% python3 -q
>>> import numpy as np
>>> np.set_printoptions(precision=4, suppress=True, linewidth=160, floatmode="fixed")
>>> def tidy(a):
...     return np.round(a, 4) + 0
... 
>>> M = np.array([[1, 1, 2], [0, 2, 0], [2, 0, 1], [2, 2, 1]])
>>> M[-1] = M[0] + 2 * M[1]
>>> M
array([[1, 1, 2],
       [0, 2, 0],
       [2, 0, 1],
       [1, 5, 2]])
>>> other = M / np.sqrt((M ** 2).mean(axis=1, keepdims=True))
>>> tidy(M - M.mean(axis=1, keepdims=True))
array([[-0.3333, -0.3333,  0.6667],
       [-0.6667,  1.3333, -0.6667],
       [ 1.0000, -1.0000,  0.0000],
       [-1.6667,  2.3333, -0.6667]])
>>> np.linalg.matrix_rank(M - M.mean(axis=1, keepdims=True))
np.int64(2)
>>> print(np.linalg.matrix_rank(other) == np.linalg.matrix_rank(M))
True
>>> print(tidy(other[3]))
[0.3162 1.5811 0.6325]
>>> other = np.c_[M[:, :1] @ np.array([[2]]), np.array([2, 0, 0, 2])]
>>> other
array([[2, 2],
       [0, 0],
       [4, 0],
       [2, 2]])
>>> np.linalg.matrix_rank(np.c_[M, other])
np.int64(3)
>>> tidy(np.linalg.norm(other - M @ np.linalg.lstsq(M, other)[0], axis=0))
array([0.0000, 0.0000])
>>> mat = np.load("a.npy")
>>> tidy(mat)
array([[ 0.4620, -0.4190,  0.0995, -0.2512],
       [-0.4190,  0.6494,  0.2023, -0.1057],
       [ 0.0995,  0.2023,  0.3390, -0.4162],
       [-0.2512, -0.1057, -0.4162,  0.5496]])
>>> rng = np.random.default_rng(43)
>>> lab = rng.permutation(4)
>>> lab
array([1, 2, 0, 3])
>>> other = mat[lab][:, lab]
>>> np.allclose(other, mat)
False
>>> tidy(np.diag(other))
array([0.6494, 0.3390, 0.4620, 0.5496])
>>> tidy(np.linalg.det(other)), tidy(np.linalg.det(mat[lab]))
(np.float64(0.0), np.float64(0.0))
>>> tidy(other)
array([[ 0.6494,  0.2023, -0.4190, -0.1057],
       [ 0.2023,  0.3390,  0.0995, -0.4162],
       [-0.4190,  0.0995,  0.4620, -0.2512],
       [-0.1057, -0.4162, -0.2512,  0.5496]])
